$ ipython --no-banner

In [1]: import numpy as np

In [2]: from numpy import linalg as LA

In [3]: np.set_printoptions(precision=2, suppress=True, linewidth=160, floatmode="fixed")

In [4]: rd = lambda a: np.round(a, 2) + 0

In [5]: M = np.load("mat.npy")

In [6]: M
Out[6]: 
array([[19.79,  1.09, 19.98],
       [21.63, -0.58, 20.76],
       [19.38,  0.44, 19.26],
       [20.96, -0.46, 20.19],
       [19.62,  0.77, 20.48],
       [18.85,  0.24, 20.02],
       [20.73, -0.11, 19.77],
       [18.30, -0.31, 21.25],
       [19.39, -0.32, 22.43],
       [20.34, -0.11, 20.97],
       [19.95,  0.13, 20.56],
       [20.21,  0.12, 20.63],
       [20.89,  1.51, 18.89],
       [22.43, -1.25, 20.67],
       [19.60, -0.73, 18.76],
       [20.62,  2.36, 20.89],
       [19.02,  0.02, 18.26],
       [19.49,  1.09, 18.95],
       [19.58,  0.22, 17.04],
       [20.71, -2.17, 21.18],
       [20.18, -0.85, 20.33],
       [18.35,  2.40, 20.26],
       [20.38, -0.63, 19.25],
       [19.81, -0.80, 20.12],
       [20.07,  1.33, 19.49],
       [18.67,  0.10, 19.01],
       [20.47, -0.20, 22.50],
       [20.67, -0.56, 19.94],
       [18.81, -0.32, 19.88],
       [19.26,  1.42, 19.96],
       [20.27, -1.89, 20.89],
       [20.18, -0.18, 19.27]])

In [7]: u = np.array([0, 2, 0])

In [8]: rd(np.correlate(M[1], M[15], "full"))
Out[8]: array([451.85,  38.93, 878.32,  37.03, 428.07])

In [9]: rd(np.cross(M[1, :3], M[15, :3]))
Out[9]: array([-61.11, -23.78,  63.01])

In [10]: cent = M[[19, 6]].astype(float)

In [11]: for _ in range(3):
    ...:     lab = LA.norm(M[:, None] - cent, axis=-1).argmin(axis=1)
    ...:     cent = np.array([M[lab == j].mean(axis=0) for j in range(2)])
    ...: 

In [12]: print(lab)
[1 0 1 0 1 1 1 1 0 0 1 1 1 0 1 1 1 1 1 0 0 1 1 1 1 1 0 1 1 1 0 1]

In [13]: rd(cent[1] - cent[0])
Out[13]: array([-1.05,  1.29, -1.45])

In [14]: np.abs(cent[1] - cent[0]).argmax()
Out[14]: np.int64(2)

In [15]: np.bincount(lab)
Out[15]: array([ 9, 23])

In [16]: rd(cent)
Out[16]: 
array([[20.71, -0.87, 21.10],
       [19.66,  0.42, 19.65]])

In [17]: cen = M - M.mean(axis=0)

In [18]: V = LA.svd(cen)[2][:1]

In [19]: B = cen - cen @ V.T @ V

In [20]: rd(np.diag(V.T @ V))
Out[20]: array([0.19, 0.37, 0.44])

In [21]: rd(LA.norm(B) / LA.norm(cen))
Out[21]: np.float64(0.7)

In [22]: rd((cen @ V.T).std(axis=0))
Out[22]: array([1.24])

In [23]: LA.norm(B, axis=1).round(6).argmax()
Out[23]: np.int64(15)

In [24]: rd(B.std(axis=0))
Out[24]: array([0.72, 0.70, 0.71])

In [25]: U, sigma, VT = LA.svd(M, full_matrices=False)

In [26]: rd(np.cumsum(sigma ** 2) / np.sum(sigma ** 2))
Out[26]: array([1.00, 1.00, 1.00])

In [27]: print((sigma > 1e-8).sum())
3

In [28]: np.abs(U[:, 0]).round(6).argmax()
Out[28]: np.int64(13)

In [29]: print(rd(U.T @ U))
[[1.00 0.00 0.00]
 [0.00 1.00 0.00]
 [0.00 0.00 1.00]]

In [30]: rd(sigma / sigma[0])
Out[30]: array([1.00, 0.04, 0.03])

In [31]: x0 = np.array([2, 3, 3])

In [32]: y = M @ x0

In [33]: beta, lr = np.zeros(3), 1 / LA.norm(M, 2) ** 2

In [34]: for i in range(4):
    ...:     beta -= lr * M.T @ (M @ beta - y)
    ...:     if i % 1 == 0: print(i, round(LA.norm(M @ beta - y), 2))
    ...: 
0 17.98
1 17.96
2 17.93
3 17.91

In [35]: rd(beta)
Out[35]: array([2.50, 0.02, 2.51])

In [36]: K = np.loadtxt("a.csv", delimiter=",")

In [37]: K
Out[37]: 
array([[ -2.07,   2.41,   1.16,   2.03,   3.84,  -4.19,   0.88,   0.34,   3.09,   1.85],
       [ -0.11,  -0.03,   2.01,   0.76,  -1.07,   6.67,   2.11,   1.08,   0.92,   4.67],
       [  0.38,  -1.96,  -2.11,   1.76,  -0.94,  -1.89,  -1.50,   2.22,  -2.39,   0.62],
       [  0.36,   1.69,   1.85,   0.13,  -0.67,   3.25,   0.48,  -3.51,  -3.01,   3.16],
       [  0.92,  -0.18,   2.25,  -0.15,   0.45,  -0.47,  -1.55,   1.45,   1.26,   1.79],
       [ -0.17,  -1.74,  -1.30,  -0.63,  -0.83, -10.37,   2.82,  -1.19,  -0.31,  -2.19],
       [  3.46,  -2.66,   1.64,   0.25,  -0.48,   3.17,   0.94,   0.94,   1.70,  -5.55],
       [ -2.60,  -1.54,  -0.45,  -0.81,   1.47,  -1.57,  -1.38,   2.47,   2.80,  -1.05],
       [ -2.40,  -0.91,   0.53,   2.77,  -2.06,  -4.14,  -0.24,  -3.41,   1.38,   0.96],
       [ -0.33,   4.22,   3.62,  -0.93,   1.91,   0.67,   0.40,   1.46,   2.25,  -1.62],
       [  0.40,  -0.04,  -0.24,   0.99,   4.42,  -1.10,   0.01,   0.41,   2.64,  -2.10],
       [  2.62,  -0.79,   0.45,  -0.95,   3.00,  -3.26,  -0.97,   0.88,  -1.45,  -0.03],
       [ -0.12,  -0.33,  -2.76,   1.14,  -1.00,  -0.25,  -2.87,  -2.40,   1.25,   0.82],
       [  0.02,   0.17,  -1.18,  -0.64,   3.08,   1.49,   1.23,   2.04,  -2.82,   1.59],
       [ -0.25,   2.07,   2.51,  -0.73,   0.51,   2.60,  -0.34,  -2.79,   2.09,   3.26],
       [ -0.39,  -1.66,   0.10,  -0.78,   0.81,  -0.37,  -0.26,   3.09,  -1.53,  -0.34],
       [ -0.11,  -1.21,   1.26,  -0.46,   2.09,   3.26,   0.62,   0.13,  -1.16,  -1.58],
       [ -3.04,   1.83,  -2.28,   0.27,   3.88,   2.83,  -1.36,   1.14,   2.02,   3.22],
       [ -1.49,   2.75,  -2.02,  -2.20,   4.72,  -2.73,   0.98,   2.48,   1.72,   1.21],
       [  0.28,   0.04,  -2.20,  -0.88,   5.17,   1.98,  -1.25,  -0.33,   2.58,   0.03],
       [  0.60,   0.88,   3.09,   0.62,  -3.47,   1.83,   1.83,   2.63,  -0.95,  -1.26]])

In [38]: proj = M @ LA.solve(M.T @ M, M.T)

In [39]: print(rd(np.trace(proj)))
3.0

In [40]: np.allclose(proj @ proj, proj)
Out[40]: True

In [41]: rd(np.diag(proj))
Out[41]: 
array([0.06, 0.06, 0.04, 0.05, 0.06, 0.05, 0.05, 0.19, 0.21, 0.04, 0.04, 0.03, 0.19, 0.15, 0.06, 0.19, 0.04, 0.07, 0.16, 0.18, 0.06, 0.25, 0.07, 0.05, 0.09,
       0.03, 0.11, 0.06, 0.05, 0.09, 0.15, 0.05])

In [42]: rd(LA.eigvalsh(proj))
Out[42]: 
array([0.00, 0.00, 0.00, 0.00, 0.00, 0.00, 0.00, 0.00, 0.00, 0.00, 0.00, 0.00, 0.00, 0.00, 0.00, 0.00, 0.00, 0.00, 0.00, 0.00, 0.00, 0.00, 0.00, 0.00, 0.00,
       0.00, 0.00, 0.00, 0.00, 1.00, 1.00, 1.00])

In [43]: mat = np.load("test8.npy")

In [44]: mat
Out[44]: 
array([[-2.00,  1.00,  0.00,  0.00],
       [ 0.00, -2.00,  1.00,  0.00],
       [ 0.00,  0.00, -2.00,  1.00],
       [ 0.00,  0.00,  0.00, -2.00]])

In [45]: np.trace(mat)
Out[45]: np.float64(-8.0)

In [46]: assert mat == mat.T
---------------------------------------------------------------------------
ValueError                                Traceback (most recent call last)
Cell In[46], line 1
----> 1 assert mat == mat.T

ValueError: The truth value of an array with more than one element is ambiguous. Use a.any() or a.all()

In [47]: np.allclose(mat, mat.T)
Out[47]: False

In [48]: np.allclose(mat @ mat.T, mat.T @ mat)
Out[48]: False

In [49]: rd(np.sort(LA.eigvals(mat)))
Out[49]: array([-2.00, -2.00, -2.00, -2.00])

In [50]: np.prod(np.diag(mat)), rd(LA.det(mat))
Out[50]: (np.float64(16.0), np.float64(16.0))

In [51]: W0 = np.load("layer8.npy")

In [52]: W0
Out[52]: 
array([[ 2.98,  8.41,  5.09,  8.85],
       [ 2.17,  8.55,  6.18,  8.51],
       [ 0.49,  7.15,  4.05,  6.63],
       [ 2.71,  8.95,  5.23,  7.63],
       [ 3.30,  7.89,  7.21,  9.43],
       [ 2.37,  9.41,  5.61, 10.42],
       [ 4.04,  9.42,  5.57,  9.01],
       [ 2.84, 10.24,  7.04,  8.31],
       [ 3.03,  7.69,  6.77,  9.95],
       [ 4.27,  7.94,  4.55,  9.55],
       [ 3.59,  8.46,  7.58,  8.58],
       [ 4.04, 10.47,  6.19,  8.96],
       [ 2.10,  7.52,  5.74,  8.98],
       [ 2.08,  9.23,  6.93,  8.54],
       [ 2.60,  6.87,  6.02,  9.48],
       [ 1.91,  8.89,  7.39,  8.62],
       [ 2.60,  9.20,  4.56,  8.57],
       [ 2.56, 10.97,  5.00,  7.28],
       [ 6.63,  8.10,  7.96,  9.43],
       [ 2.57,  9.67,  5.18,  8.27]])

In [53]: cent = W0[[15, 7]].astype(float)

In [54]: for _ in range(5):
    ...:     lab = LA.norm(W0[:, None] - cent, axis=-1).argmin(axis=1)
    ...:     cent = np.array([W0[lab == j].mean(axis=0) for j in range(2)])
    ...: 

In [55]: print(lab)
[0 0 0 1 0 0 1 1 0 1 0 1 0 0 0 0 1 1 1 1]

In [56]: np.bincount(lab)
Out[56]: array([11,  9])

In [57]: rd(cent)
Out[57]: 
array([[2.42, 8.19, 6.23, 8.91],
       [3.58, 9.44, 5.70, 8.56]])

In [58]: np.abs(cent[1] - cent[0]).argmax()
Out[58]: np.int64(1)

In [59]: rd(cent[1] - cent[0])
Out[59]: array([ 1.16,  1.25, -0.54, -0.35])
